$ ipython --no-banner

In [1]: import numpy as np

In [2]: import numpy.linalg as la

In [3]: np.set_printoptions(precision=2, suppress=True, linewidth=160)

In [4]: rnd = lambda a: np.round(a, 2) + 0

In [5]: K = np.load("case14.npy")

In [6]: K
Out[6]: 
array([[ 1, -1, -1,  1,  1, -1, -1,  1],
       [ 1,  1, -1, -1, -1, -1,  1,  1],
       [ 1,  1,  1,  1, -1, -1, -1, -1],
       [ 1,  1, -1, -1,  1,  1, -1, -1],
       [ 1, -1, -1,  1, -1,  1,  1, -1],
       [ 1,  1,  1,  1,  1,  1,  1,  1]])

In [7]: rnd(la.norm(K[3], 1)), rnd(la.norm(K[3], np.inf))
Out[7]: (np.float64(8.0), np.float64(1.0))

In [8]: rnd(la.norm(K, 1)), rnd(la.norm(K, np.inf))
Out[8]: (np.float64(6.0), np.float64(8.0))

In [9]: rnd(la.norm(K[3] - K[5]))
Out[9]: np.float64(4.0)

In [10]: K[3] @ K[5]
Out[10]: np.int64(0)

In [11]: rnd(la.norm(K, "nuc"))
Out[11]: np.float64(16.97)

In [12]: rng = np.random.default_rng(32503)

In [13]: X = rng.normal(size=(22, 10)) + 20 * np.array([2, 0, 3, 0, 3, 1, 3, 2, 2, 3])

In [14]: rnd(X)
Out[14]: 
array([[41.8 , -0.15, 59.65,  0.  , 60.16, 20.  , 62.43, 38.83, 39.8 , 59.23],
       [40.29, -0.62, 61.08,  0.58, 59.76, 19.98, 62.81, 39.42, 38.63, 58.93],
       [38.81, -0.34, 58.85, -0.45, 59.2 , 20.92, 60.42, 40.74, 40.35, 60.1 ],
       [38.9 , -1.7 , 59.06, -0.76, 59.59, 19.23, 59.83, 40.6 , 40.61, 59.86],
       [40.36, -0.38, 61.22,  1.  , 59.13, 19.82, 60.4 , 39.82, 38.83, 59.4 ],
       [39.18, -0.54, 61.21,  0.01, 59.73, 19.57, 59.86, 39.66, 39.58, 58.83],
       [38.37, -0.54, 59.85, -0.62, 59.45, 21.86, 60.13, 40.07, 40.65, 61.63],
       [39.52, -1.48, 60.24,  0.2 , 60.  , 20.24, 59.88, 41.52, 38.34, 60.39],
       [39.63,  0.77, 60.97, -0.27, 61.46, 19.83, 60.66, 39.36, 39.91, 61.12],
       [40.17,  0.75, 60.92,  0.28, 60.2 , 20.21, 59.19, 41.44, 41.06, 59.31],
       [40.97, -1.76, 62.1 ,  0.58, 60.45, 19.4 , 60.21, 39.74, 39.17, 61.41],
       [39.32, -0.43, 61.68,  0.34, 60.63, 20.14, 61.32, 40.25, 39.87, 59.03],
       [41.91,  0.83, 59.77,  0.37, 58.18, 20.69, 59.89, 41.41, 38.02, 59.72],
       [39.14, -0.22, 56.4 ,  1.94, 59.37, 19.61, 59.03, 39.79, 39.32, 59.46],
       [41.7 ,  1.11, 60.27, -0.4 , 60.8 , 20.91, 60.04, 39.54, 40.45, 59.92],
       [38.46,  0.17, 60.25, -0.34, 61.05, 21.69, 60.8 , 38.05, 38.67, 58.89],
       [39.92,  0.63, 59.36,  0.05, 59.7 , 19.85, 61.27, 39.7 , 39.46, 61.57],
       [37.9 , -0.29, 59.34, -0.5 , 60.5 , 20.67, 61.12, 41.15, 40.02, 59.78],
       [40.76, -0.77, 59.27,  0.23, 60.02, 18.73, 60.2 , 39.78, 40.95, 60.11],
       [40.91, -0.84, 62.  ,  0.62, 59.95, 20.62, 60.39, 40.23, 39.1 , 59.15],
       [41.99, -0.36, 60.39,  1.48, 58.89, 20.61, 60.85, 39.68, 41.02, 60.68],
       [39.78, -0.03, 60.8 , -0.87, 60.6 , 20.84, 59.65, 41.01, 39.  , 58.81]])

In [15]: Ac = (X - X.mean(axis=0)) / X.std(axis=0)

In [16]: np.argwhere(np.abs(Ac) > 2)
Out[16]: 
array([[ 0,  6],
       [ 1,  6],
       [ 6,  5],
       [ 8,  4],
       [12,  4],
       [13,  2],
       [13,  3],
       [15,  7],
       [18,  5]])

In [17]: coef = la.lstsq(np.delete(Ac, 6, axis=1), Ac[:, 6])[0]

In [18]: print(rnd(1 - np.var(Ac[:, 6] - np.delete(Ac, 6, axis=1) @ coef)))
0.29

In [19]: np.abs(coef).argmax()
Out[19]: np.int64(6)
